$ python -q
>>> import numpy as np
>>> import numpy.linalg as la
>>> np.set_printoptions(precision=2, suppress=True, linewidth=140)
>>> W0 = np.load("a.npy")
>>> W0
array([[ 2, -1, -1,  2,  1, -2, -3],
       [ 1,  2, -1,  1,  1, -2, -3],
       [ 2, -2, -1, -2,  2, -1, -6],
       [ 1, -2,  2,  0, -2,  1,  6],
       [-2,  1, -2,  2,  0,  2,  0],
       [ 0,  1, -1,  1, -2, -1,  6]])
>>> W0.shape
(6, 7)
>>> W0.mean(axis=0)
array([ 0.67, -0.17, -0.67,  0.67,  0.  , -0.5 ,  0.  ])
>>> W0.sum(axis=1)
array([-2, -1, -8,  6,  1,  4])
>>> np.count_nonzero(W0)
np.int64(38)
>>> W0[:, 7]
Traceback (most recent call last):
  File "<python-input-9>", line 1, in <module>
    W0[:, 7]
    ~~^^^^^^
IndexError: index 7 is out of bounds for axis 1 with size 7
>>> W0.sum(axis=0)
array([ 4, -1, -4,  4,  0, -3,  0])
>>> W0[2] @ W0[1]
np.int64(19)
>>> la.norm(W0, axis=1).argmax()
np.int64(2)
>>> round(la.norm(W0[2], 1), 2), np.round(la.norm(W0[2], np.inf), 2)
(np.float64(16.0), np.float64(6.0))
>>> t3 = np.stack([W0, 3 * W0, W0[::-1]])
>>> t3.sum(axis=0)
array([[  8,  -3,  -5,   9,   2,  -9,  -6],
       [  2,   9,  -6,   6,   4,  -6, -12],
       [  9, -10,  -2,  -8,   6,  -3, -18],
       [  6, -10,   7,  -2,  -6,   3,  18],
       [ -7,   6,  -9,   9,   1,   6,  -3],
       [  2,   3,  -5,   6,  -7,  -6,  21]])
>>> la.matrix_rank(t3)
array([6, 6, 6])
>>> la.norm(t3, axis=(1, 2))
array([14.49, 43.47, 14.49])
>>> other = W0[0, 0] * W0[1:] - np.outer(W0[1:, 0], W0[0])
>>> other
array([[ 0,  5, -1,  0,  1, -2, -3],
       [ 0, -2,  0, -8,  2,  2, -6],
       [ 0, -3,  5, -2, -5,  4, 15],
       [ 0,  0, -6,  8,  2,  0, -6],
       [ 0,  2, -2,  2, -4, -2, 12]])
>>> W0[:, 0] / W0[0, 0]
array([ 1. ,  0.5,  1. ,  0.5, -1. ,  0. ])
>>> np.flatnonzero(~other.round(6).any(axis=1))
array([], dtype=int64)
>>> w1 = np.array([[4, 4], [2, 3], [4, 0], [4, 3], [0, 2], [4, 1], [2, 2]])
>>> beta = np.array([2, 2])
>>> act = np.maximum(other @ w1 + beta, 0)
>>> act
array([[ 0, 11],
       [ 0,  0],
       [54, 11],
       [ 0, 18],
       [22, 28]])
>>> (act > 0).astype(int)
array([[0, 1],
       [0, 0],
       [1, 1],
       [0, 1],
       [1, 1]])
>>> C = np.array([[1, 2], [2, 1]])
>>> act @ C
array([[ 22,  11],
       [  0,   0],
       [ 76, 119],
       [ 36,  18],
       [ 78,  72]])
>>> w1 @ C
array([[12, 12],
       [ 8,  7],
       [ 4,  8],
       [10, 11],
       [ 4,  2],
       [ 6,  9],
       [ 6,  6]])
>>> (act @ C).round(6).argmax(axis=1)
array([0, 0, 1, 0, 0])
